$ python3 -q
>>> import numpy as np
>>> from numpy import linalg as LA
>>> np.set_printoptions(precision=3, suppress=True, linewidth=200, floatmode="fixed")
>>> M = np.load("x.npy")
>>> M
array([[-3.000,  3.000,  5.000,  0.000],
       [-3.000, -3.000,  5.000,  4.000],
       [ 0.000,  0.000,  2.000,  1.000],
       [ 0.000,  0.000,  3.000,  2.000]])
>>> q, vecs = LA.qr(M[:, :1])[0], LA.qr(M[:, 1:])[0]
>>> sv = LA.svd(q.T @ vecs, compute_uv=False)
>>> print(np.degrees(np.arccos(sv.clip(0, 1))))
[9.731]
>>> round(float(LA.norm(q @ q.T - vecs @ vecs.T, 2)), 3)
1.0
>>> (sv > 0.9).sum()
np.int64(1)
>>> B = np.array([[-1, -2], [-1, -1]])
>>> cent = np.kron(B, M)
>>> LA.matrix_rank(cent)
np.int64(8)
>>> np.round(LA.norm(cent, 2), 3), np.round(LA.norm(B, 2) * LA.norm(M, 2), 3)
(np.float64(25.043), np.float64(25.043))
>>> cent.shape
(8, 8)
>>> proj = np.triu(np.array([[-3, -1, 0, -1], [-1, -2, 1, -1], [-3, -1, 1, -3], [2, 3, -2, 0]]), 1) + np.eye(4)
>>> B = proj @ M @ LA.inv(proj)
>>> np.trace(B), np.trace(M)
(np.float64(-2.0), np.float64(-2.0))
>>> np.poly(B)
array([  1.000,   2.000,  -5.000, -66.000,  18.000])
>>> print(B)
[[  0.000   6.000  -9.000 -27.000]
 [ -3.000  -6.000  10.000  24.000]
 [  0.000   0.000  -7.000 -26.000]
 [  0.000   0.000   3.000  11.000]]
>>> round(LA.det(B), 3)
np.float64(18.0)
>>> E = np.load("mat.npy")
>>> E
array([[0, 0, 0, 0, 1],
       [0, 0, 1, 1, 1],
       [0, 1, 0, 0, 1],
       [0, 1, 0, 0, 1],
       [1, 1, 1, 1, 0]])
>>> proj = np.triu(np.array([[1, 2, 1, 1, 0],
...     [0, 0, 1, 2, 2],
...     [1, 2, 1, 0, 2],
...     [0, 2, 1, 0, 1],
...     [0, 0, 0, 0, 0]]), 1) + np.eye(5)
>>> B = proj @ E @ LA.inv(proj)
>>> proj @ E - E @ proj
array([[ 0.000,  2.000,  2.000,  2.000,  4.000],
       [ 2.000,  5.000,  2.000,  2.000,  0.000],
       [ 2.000,  2.000,  1.000,  0.000, -2.000],
       [ 1.000,  1.000,  0.000, -1.000, -2.000],
       [ 0.000, -2.000, -2.000, -3.000, -5.000]])
>>> np.trace(B), np.trace(E)
(np.float64(0.0), np.int64(0))
>>> print(np.round(np.poly(B), 3) + 0)
[ 1.000  0.000 -6.000 -4.000  2.000  0.000]
>>> round(float(LA.det(B)), 3)
0.0
>>> B
array([[ 0.000,  2.000,  0.000, -2.000,  3.000],
       [ 2.000,  1.000,  0.000, -1.000,  3.000],
       [ 2.000, -1.000,  1.000,  2.000, -1.000],
       [ 1.000,  0.000,  0.000,  0.000,  1.000],
       [ 1.000, -1.000,  1.000,  2.000, -2.000]])
>>> evals, vecs = LA.eigh(E)
>>> x = np.array([0, 7, 9, 7, 6])
>>> print(np.abs(E).sum(axis=1).max(), round(float(np.abs(evals).max()), 3))
4 2.686
>>> evals, vecs = LA.eigh(E)
>>> np.round(vecs.T @ E @ vecs, 3) + 0
array([[-1.749,  0.000,  0.000,  0.000,  0.000],
       [ 0.000, -1.271,  0.000,  0.000,  0.000],
       [ 0.000,  0.000,  0.000,  0.000,  0.000],
       [ 0.000,  0.000,  0.000,  0.335,  0.000],
       [ 0.000,  0.000,  0.000,  0.000,  2.686]])
>>> (evals > 1e-8).sum(), (evals < -1e-8).sum()
(np.int64(2), np.int64(2))
>>> np.round(LA.eigvalsh(E @ E), 3) + 0
array([0.000, 0.112, 1.616, 3.059, 7.212])
>>> arr = np.array([[0, 0, 0, 0], [0, 0, 0, 0], [3, 4, 0, 1]])
>>> print(arr)
[[0 0 0 0]
 [0 0 0 0]
 [3 4 0 1]]
>>> r0 = np.array([1, 2, 3])
>>> np.polyval(r0, arr[1])
array([3, 3, 3, 3])
>>> np.correlate(arr[1], arr[0], "full")
array([0, 0, 0, 0, 0, 0, 0])
>>> np.array([np.convolve(row, r0, "same") for row in arr])
array([[ 0,  0,  0,  0],
       [ 0,  0,  0,  0],
       [10, 17, 13,  2]])
>>> U, sv, vt = LA.svd(arr)
>>> sv
array([5.099, 0.000, 0.000])
>>> B = U[:, :1] @ np.diag(sv[:1]) @ vt[:1]
>>> round(LA.norm(arr - B, 2), 3), sv[1]
(np.float64(0.0), np.float64(0.0))
>>> print(LA.matrix_rank(arr, rtol=0.05))
1
>>> LA.cond(arr) > 100
np.True_
>>> np.argsort(-LA.norm(arr, axis=0).round(6), kind="stable")[:3]
array([1, 0, 3])
